$ ipython --no-banner

In [1]: import numpy as np

In [2]: np.set_printoptions(suppress=True, linewidth=200)

In [3]: E = np.array([[1, 1, -1, 1, 1, -1, -1],
   ...:     [-2, 2, -2, -2, -1, 0, 2],
   ...:     [2, 2, 2, -1, -1, 0, 2],
   ...:     [1, -2, -1, -2, -2, 2, 2],
   ...:     [1, 2, 2, 1, 0, -2, 1],
   ...:     [1, 2, 0, 1, -2, -1, -2],
   ...:     [1, 1, 0, 2, 0, -1, 2]])

In [4]: E
Out[4]: 
array([[ 1,  1, -1,  1,  1, -1, -1],
       [-2,  2, -2, -2, -1,  0,  2],
       [ 2,  2,  2, -1, -1,  0,  2],
       [ 1, -2, -1, -2, -2,  2,  2],
       [ 1,  2,  2,  1,  0, -2,  1],
       [ 1,  2,  0,  1, -2, -1, -2],
       [ 1,  1,  0,  2,  0, -1,  2]])

In [5]: x = np.array([2, 0, 3, -3, -2, -3, 1])

In [6]: a = np.maximum(E @ x, 0)

In [7]: a
Out[7]: array([ 0,  0, 17,  5, 12,  4,  1])

In [8]: np.flatnonzero(a > 1e-9)
Out[8]: array([2, 3, 4, 5, 6])

In [9]: rng = np.random.default_rng(930)

In [10]: lab = rng.permutation(7)

In [11]: lab
Out[11]: array([4, 0, 3, 6, 2, 5, 1])

In [12]: B = E[lab][:, lab]

In [13]: np.allclose(B, E)
Out[13]: False

In [14]: np.trace(B)
Out[14]: np.int64(4)

In [15]: round(np.linalg.det(B), 3), round(float(np.linalg.det(E[lab])), 3)
Out[15]: (np.float64(1200.0), -1200.0)

In [16]: x = np.array([2, 2, 1, 1, 0, 2, 0])

In [17]: y = E @ x

In [18]: beta, lr = np.zeros(7), 1 / np.linalg.norm(E, 2) ** 2

In [19]: for i in range(200):
    ...:     beta -= lr * E.T @ (E @ beta - y)
    ...:     if i % 50 == 0: print(i, round(np.linalg.norm(E @ beta - y), 3))
    ...: 
0 4.567
50 1.037
100 0.643
150 0.399

In [20]: beta.round(3) + 0
Out[20]: array([ 2.041,  1.846,  0.97 ,  0.849, -0.037,  1.67 ,  0.   ])

In [21]: round(float(np.linalg.cond(E)), 3)
Out[21]: 10.28

In [22]: B = np.linalg.inv(E)

In [23]: round(np.linalg.slogdet(E)[0], 3)
Out[23]: np.float64(1.0)

In [24]: np.round(np.linalg.inv(B), 3) + 0
Out[24]: 
array([[ 1.,  1., -1.,  1.,  1., -1., -1.],
       [-2.,  2., -2., -2., -1.,  0.,  2.],
       [ 2.,  2.,  2., -1., -1.,  0.,  2.],
       [ 1., -2., -1., -2., -2.,  2.,  2.],
       [ 1.,  2.,  2.,  1.,  0., -2.,  1.],
       [ 1.,  2.,  0.,  1., -2., -1., -2.],
       [ 1.,  1.,  0.,  2.,  0., -1.,  2.]])

In [25]: np.round(E @ B, 3) + 0
Out[25]: 
array([[1., 0., 0., 0., 0., 0., 0.],
       [0., 1., 0., 0., 0., 0., 0.],
       [0., 0., 1., 0., 0., 0., 0.],
       [0., 0., 0., 1., 0., 0., 0.],
       [0., 0., 0., 0., 1., 0., 0.],
       [0., 0., 0., 0., 0., 1., 0.],
       [0., 0., 0., 0., 0., 0., 1.]])

In [26]: round(np.linalg.cond(E), 3)
Out[26]: np.float64(10.28)

In [27]: feats = np.array([[-3.0, 1.0, 0.0, 0.0, 0.0, 0.0, 0.0],
    ...:     [0.0, -3.0, 1.0, 0.0, 0.0, 0.0, 0.0],
    ...:     [0.0, 0.0, -3.0, 1.0, 0.0, 0.0, 0.0],
    ...:     [0.0, 0.0, 0.0, -3.0, 1.0, 0.0, 0.0],
    ...:     [0.0, 0.0, 0.0, 0.0, -3.0, 1.0, 0.0],
    ...:     [0.0, 0.0, 0.0, 0.0, 0.0, -3.0, 1.0],
    ...:     [0.0, 0.0, 0.0, 0.0, 0.0, 0.0, -3.0]])

In [28]: # triangular, det is the product of the diagonal

In [29]: x = np.array([-2, 3, 3, -2, 2, 3, 3])

In [30]: a = np.maximum(feats @ x, 0)

In [31]: feats * (a > 1e-9)[:, None]
Out[31]: 
array([[-3.,  1.,  0.,  0.,  0.,  0.,  0.],
       [ 0., -0.,  0.,  0.,  0.,  0.,  0.],
       [ 0.,  0., -0.,  0.,  0.,  0.,  0.],
       [ 0.,  0.,  0., -3.,  1.,  0.,  0.],
       [ 0.,  0.,  0.,  0., -0.,  0.,  0.],
       [ 0.,  0.,  0.,  0.,  0., -0.,  0.],
       [ 0.,  0.,  0.,  0.,  0.,  0., -0.]])

In [32]: np.maximum(feats @ x, 0) - np.maximum(-feats @ x, 0)
Out[32]: array([  9.,  -6., -11.,   8.,  -3.,  -6.,  -9.])

In [33]: np.maximum(feats @ (3 * x), 0)
Out[33]: array([27.,  0.,  0., 24.,  0.,  0.,  0.])
